$ ipython --no-banner

In [1]: import numpy as np

In [2]: from numpy import linalg as LA

In [3]: np.set_printoptions(suppress=True, linewidth=100)

In [4]: J = np.load("m.npy")

In [5]: J
Out[5]: 
array([[-1.2,  0.1,  6.5],
       [ 0.3, -0.2,  6.4],
       [ 3.1, -1.5, -1.7],
       [ 3.1, -1.7, -2. ],
       [-0.5,  0.4,  7.4],
       [-3. ,  0.6, -1.6],
       [-2.3,  1.8,  0.2],
       [ 3.4, -1.1, -1.4],
       [-2.8,  2.3, -1.6],
       [-0.9,  2.1,  0.7],
       [-2.6,  1.4,  5.3],
       [-2.4, -1.2,  7.2],
       [ 4.8, -0.6, -2.7],
       [ 2.4, -1.1, -3.3],
       [-0.4,  0.9, -0.3],
       [ 3.7, -0.9, -1.4],
       [-1.6,  2.3,  6.9],
       [ 2.8, -1.6, -1.7],
       [ 1.9, -1.1, -0.9],
       [ 0.4, -1. , -2.1],
       [ 0. ,  0.6, -1.5]])

In [6]: hat = J @ LA.solve(J.T @ J, J.T)

In [7]: LA.matrix_rank(np.eye(21) - hat)
Out[7]: np.int64(18)

In [8]: np.round(LA.eigvalsh(hat), 1) + 0
Out[8]: array([0., 0., 0., 0., 0., 0., 0., 0., 0., 0., 0., 0., 0., 0., 0., 0., 0., 0., 1., 1., 1.])

In [9]: x = np.array([0, 1, 1])

In [10]: rhs = J @ x

In [11]: np.round(LA.solve(J.T @ J, J.T @ rhs), 1) + 0
Out[11]: array([0., 1., 1.])

In [12]: np.round(LA.lstsq(J, rhs)[0], 1) + 0
Out[12]: array([0., 1., 1.])

In [13]: try:
    ...:     LA.solve(J, rhs)
    ...: except LA.LinAlgError as e:
    ...:     print("failed:", e)
    ...: 
failed: Last 2 dimensions of the array must be square

In [14]: rng = np.random.default_rng(1712)

In [15]: rhs = rhs + 0.3 * rng.normal(size=21)

In [16]: print(rhs.round(1))
[ 7.3  6.6 -3.2 -4.   7.3 -1.6  2.  -2.3  0.6  2.7  6.3  5.6 -3.4 -4.6  0.3 -2.5  9.5 -3.2 -2.
 -2.7 -0.8]

In [17]: coef, *_ = LA.lstsq(J, rhs)

In [18]: np.round(LA.norm(rhs - J @ coef), 1)
Out[18]: np.float64(1.5)

In [19]: np.round(J.T @ (rhs - J @ coef), 1) + 0
Out[19]: array([0., 0., 0.])

In [20]: coef.round(1) + 0
Out[20]: array([0., 1., 1.])

In [21]: W2 = J[[1, 3]].astype(float)

In [22]: for _ in range(5):
    ...:     z = LA.norm(J[:, None] - W2, axis=-1).argmin(axis=1)
    ...:     W2 = np.array([J[z == j].mean(axis=0) for j in range(2)])
    ...: 

In [23]: z
Out[23]: array([0, 0, 1, 1, 0, 1, 1, 1, 1, 1, 0, 0, 1, 1, 1, 1, 0, 1, 1, 1, 1])

In [24]: print(W2.round(1))
[[-1.3  0.5  6.6]
 [ 1.1 -0.2 -1.4]]

In [25]: print(np.abs(W2[1] - W2[0]).argmax())
2

In [26]: x = np.array([2, -2, -4])

In [27]: rhs = J @ x

In [28]: coef, lr = np.zeros(3), 1 / LA.norm(J, 2) ** 2

In [29]: for i in range(5):
    ...:     coef -= lr * J.T @ (J @ coef - rhs)
    ...:     if i % 1 == 0: print(i, round(LA.norm(J @ coef - rhs), 1))
    ...: 
0 6.7
1 5.4
2 4.6
3 4.0
4 3.7

In [30]: print(round(float(LA.cond(J)), 1))
4.9

In [31]: coef.round(1)
Out[31]: array([ 2.3, -1.2, -4. ])

In [32]: X = np.array([[-1.9, 2.0, 2.0, 2.0],
    ...:     [-2.0, -1.9, -1.0, 0.0],
    ...:     [2.0, -1.0, 1.1, 1.0],
    ...:     [-2.0, 2.0, 2.0, 2.1]])

In [33]: O, V = LA.qr(X[:, :1])[0], LA.qr(X[:, 1:])[0]

In [34]: sig = LA.svd(O.T @ V, compute_uv=False)

In [35]: sig.round(1)
Out[35]: array([1.])

In [36]: round(LA.norm(O @ O.T - V @ V.T, 2), 1)
Out[36]: np.float64(1.0)

In [37]: np.round(np.degrees(np.arccos(sig.clip(0, 1))), 1)
Out[37]: array([3.])

In [38]: cov = X.T @ X

In [39]: (X @ X.T).shape
Out[39]: (4, 4)

In [40]: round(float(np.trace(cov)), 1), round((X ** 2).sum(), 1)
Out[40]: (47.8, np.float64(47.8))

In [41]: np.round(LA.eigvalsh(cov)[::-1], 1) + 0
Out[41]: array([32.5, 11.2,  4.2,  0. ])

In [42]: np.round(LA.svd(X, compute_uv=False) ** 2, 1) + 0
Out[42]: array([32.5, 11.2,  4.2,  0. ])

In [43]: np.allclose(cov, cov.T)
Out[43]: True

In [44]: np.round(np.diag(cov), 1)
Out[44]: array([15.6, 12.6, 10.2,  9.4])

In [45]: LA.matrix_rank(cov)
Out[45]: np.int64(4)

In [46]: mat = np.load("block0.npy")

In [47]: mat
Out[47]: 
array([[1.1, 0. , 2. , 2. ],
       [2. , 1.1, 0. , 2. ],
       [0. , 0. , 2.1, 1. ],
       [1. , 0. , 2. , 2.1]])

In [48]: ev, V = LA.eig(mat)

In [49]: mat @ V[:, 0] - ev[0] * V[:, 0]
Out[49]: array([0., 0., 0., 0.])

In [50]: ev.round(1)
Out[50]: array([1.1, 0.1, 1.1, 4.1])

In [51]: hat = np.triu(np.array([[-1, -1, 3, 2], [-2, -1, 1, 3], [2, -1, 2, -1], [3, 2, 0, 1]]), 1) + np.eye(4)

In [52]: B = hat @ mat @ LA.inv(hat)

In [53]: B.round(1)
Out[53]: 
array([[  1.1,   0. ,   9. ,  14. ],
       [  5. ,   6.1, -13. , -32. ],
       [ -1. ,  -1. ,   4.1,   8. ],
       [  1. ,   1. ,  -2. ,  -4.9]])

In [54]: LA.matrix_rank(B)
Out[54]: np.int64(4)

In [55]: np.round(np.poly(B), 1)
Out[55]: array([ 1. , -6.4, 10.9, -6. ,  0.5])
